>>> import numpy as np
>>> import numpy.linalg as la
>>> np.set_printoptions(precision=2, suppress=True, linewidth=120, floatmode="fixed")
>>> rd = lambda a: np.round(a, 2) + 0
>>> J = np.load("run5.npy")
>>> print(J)
[[  4.12   0.47   9.27]
 [-12.10  -3.06 -26.65]
 [-12.00  -3.05 -26.85]
 [ -7.80  -1.87 -18.25]
 [ -0.07   0.55   0.72]
 [  4.09   0.57   9.08]
 [ -3.63  -0.74  -9.33]]
>>> x0 = np.array([1, 1, 2])
>>> h = np.maximum(J @ x0, 0)
>>> print(rd(np.maximum(J @ x0, 0) - np.maximum(-J @ x0, 0)))
[ 23.13 -68.46 -68.75 -46.17   1.92  22.82 -23.03]
>>> print(rd(np.tanh(J @ x0)))
[ 1.00 -1.00 -1.00 -1.00  0.96  1.00 -1.00]
>>> print(rd(J.T @ h))
[188.50  24.93 423.00]
>>> print(J * (h > 1e-9)[:, None])
[[ 4.12  0.47  9.27]
 [-0.00 -0.00 -0.00]
 [-0.00 -0.00 -0.00]
 [-0.00 -0.00 -0.00]
 [-0.07  0.55  0.72]
 [ 4.09  0.57  9.08]
 [-0.00 -0.00 -0.00]]
>>> proj = J @ la.solve(J.T @ J, J.T)
>>> print(rd(np.diag(proj)))
[0.37 0.55 0.42 0.32 0.55 0.24 0.55]
>>> print(np.allclose(proj @ proj, proj))
True
>>> print(rd(proj @ J[:, 2]))
[  9.27 -26.65 -26.85 -18.25   0.72   9.08  -9.33]
>>> print(rd((np.eye(7) - proj) @ J))
[[0.00 0.00 0.00]
 [0.00 0.00 0.00]
 [0.00 0.00 0.00]
 [0.00 0.00 0.00]
 [0.00 0.00 0.00]
 [0.00 0.00 0.00]
 [0.00 0.00 0.00]]
>>> T = np.stack([J, -2 * J, J[::-1]])
>>> print(la.matrix_rank(T.reshape(3, -1)))
2
>>> print((T @ J.T).shape)
(3, 7, 7)
>>> print(la.matrix_rank(T))
[3 3 3]
>>> print(rd(T.sum(axis=0)))
[[ -7.75  -1.21 -18.60]
 [ 16.19   3.63  35.73]
 [ 11.93   3.60  27.57]
 [  0.00   0.00   0.00]
 [-11.93  -3.60 -27.57]
 [-16.19  -3.63 -35.73]
 [  7.75   1.21  18.60]]
>>> left, s, vt = la.svd(J)
>>> print(rd(s))
[49.40  0.89  0.70]
>>> M2 = left[:, :1] @ np.diag(s[:1]) @ vt[:1]
>>> print(rd(la.norm(J - M2) / la.norm(J)))
0.02
>>> print(rd(la.norm(J - M2, 2)), rd(s[1]))
0.89 0.89
>>> print(la.matrix_rank(J, rtol=0.05))
1
>>> x0 = np.array([5, 0, 2])
>>> rhs = J @ x0
>>> print(rd(rhs))
[  39.14 -113.80 -113.70  -75.50    1.09   38.61  -36.81]
>>> print(rd(la.solve(J.T @ J, J.T @ rhs)))
[5.00 0.00 2.00]
>>> rng = np.random.default_rng(953390)
>>> rhs = rhs + 0.1 * rng.normal(size=7)
>>> print(rd(rhs))
[  38.99 -113.65 -113.74  -75.59    1.08   38.43  -36.73]
>>> c, *_ = la.lstsq(J, rhs)
>>> print(rd(J.T @ (rhs - J @ c)))
[0.00 0.00 0.00]
>>> print([round(float(la.norm(la.solve(J.T @ J + lam * np.eye(3), J.T @ rhs))), 2) for lam in (0, 1, 10, 100)])
[5.33, 4.02, 3.82, 3.68]
>>> print(rd(c))
[4.94 0.16 2.01]
>>> print(c.round())
[5.00 0.00 2.00]
